$ python -q
>>> import numpy as np
>>> np.set_printoptions(precision=2, suppress=True, linewidth=140)
>>> def tidy(a):
...     return np.round(a, 2) + 0
... 
>>> A = 0.9 ** np.abs(np.subtract.outer(np.arange(6), np.arange(6)))
>>> tidy(A)
array([[1.  , 0.9 , 0.81, 0.73, 0.66, 0.59],
       [0.9 , 1.  , 0.9 , 0.81, 0.73, 0.66],
       [0.81, 0.9 , 1.  , 0.9 , 0.81, 0.73],
       [0.73, 0.81, 0.9 , 1.  , 0.9 , 0.81],
       [0.66, 0.73, 0.81, 0.9 , 1.  , 0.9 ],
       [0.59, 0.66, 0.73, 0.81, 0.9 , 1.  ]])
>>> # equal to its transpose
>>> evals, vecs = np.linalg.eigh(A)
>>> tidy(np.linalg.eigvalsh(A + 3 * np.eye(6)))
array([3.06, 3.07, 3.1 , 3.2 , 3.62, 7.95])
>>> tidy(vecs @ np.diag(evals) @ vecs.T)
array([[1.  , 0.9 , 0.81, 0.73, 0.66, 0.59],
       [0.9 , 1.  , 0.9 , 0.81, 0.73, 0.66],
       [0.81, 0.9 , 1.  , 0.9 , 0.81, 0.73],
       [0.73, 0.81, 0.9 , 1.  , 0.9 , 0.81],
       [0.66, 0.73, 0.81, 0.9 , 1.  , 0.9 ],
       [0.59, 0.66, 0.73, 0.81, 0.9 , 1.  ]])
>>> print(tidy(evals.sum()), np.trace(A))
6.0 6.0
>>> np.abs(vecs[:, -1]).round(6).argmax()
np.int64(2)
>>> rng = np.random.default_rng(234078)
>>> z = rng.permutation(6)
>>> z
array([1, 5, 4, 0, 2, 3])
>>> A2 = A[z][:, z]
>>> print(tidy(A2))
[[1.   0.66 0.73 0.9  0.9  0.81]
 [0.66 1.   0.9  0.59 0.73 0.81]
 [0.73 0.9  1.   0.66 0.81 0.9 ]
 [0.9  0.59 0.66 1.   0.81 0.73]
 [0.9  0.73 0.81 0.81 1.   0.9 ]
 [0.81 0.81 0.9  0.73 0.9  1.  ]]
>>> tidy(np.linalg.det(A2)), tidy(np.linalg.det(A[z]))
(np.float64(0.0), np.float64(0.0))
>>> np.diag(A2)
array([1., 1., 1., 1., 1., 1.])
>>> tidy(np.sort(np.abs(np.linalg.eigvals(A2))))
array([0.06, 0.07, 0.1 , 0.2 , 0.62, 4.95])
>>> np.allclose(A2, A)
False
